In [1]: import numpy as np

In [2]: import numpy.linalg as la

In [3]: np.set_printoptions(precision=2, suppress=True, linewidth=140)

In [4]: J = np.loadtxt("a.csv", delimiter=",")

In [5]: J
Out[5]: 
array([[-2., -3., -2., -3.],
       [ 2.,  2.,  2.,  2.],
       [-2., -3., -2., -3.],
       [ 2.,  2.,  2.,  2.]])

In [6]: W = np.array([[5, 5], [5, 0], [2, 2], [4, 3]])

In [7]: coef = np.array([-2, -3])

In [8]: act = np.maximum(J @ W + coef, 0)

In [9]: (act > 0).astype(int)
Out[9]: 
array([[0, 0],
       [1, 1],
       [0, 0],
       [1, 1]])

In [10]: Z = np.array([[-1, -2, 5], [-4, -1, -4]])

In [11]: act @ Z
Out[11]: 
array([[  0.,   0.,   0.],
       [-98., -77.,  82.],
       [  0.,   0.,   0.],
       [-98., -77.,  82.]])

In [12]: (act @ Z).round(6).argmax(axis=1)
Out[12]: array([0, 2, 0, 2])

In [13]: rk = la.matrix_rank(J)

In [14]: rk
Out[14]: np.int64(2)

In [15]: ns = la.svd(J)[2][rk:].T

In [16]: np.round(J @ ns, 2) + 0
Out[16]: 
array([[0., 0.],
       [0., 0.],
       [0., 0.],
       [0., 0.]])

In [17]: np.round(ns @ ns.T, 2) + 0
Out[17]: 
array([[ 0.5,  0. , -0.5,  0. ],
       [ 0. ,  0.5,  0. , -0.5],
       [-0.5,  0. ,  0.5,  0. ],
       [ 0. , -0.5,  0. ,  0.5]])

In [18]: f = np.array([3, 1])

In [19]: np.polyval(f, J[1])
Out[19]: array([7., 7., 7., 7.])

In [20]: np.array([np.convolve(row, f, "same") for row in J])
Out[20]: 
array([[ -6., -11.,  -9., -11.],
       [  6.,   8.,   8.,   8.],
       [ -6., -11.,  -9., -11.],
       [  6.,   8.,   8.,   8.]])

In [21]: np.convolve(J[1], f)
Out[21]: array([6., 8., 8., 8., 2.])

In [22]: np.correlate(J[1], J[2], "full")
Out[22]: array([ -6., -10., -16., -20., -14., -10.,  -4.])
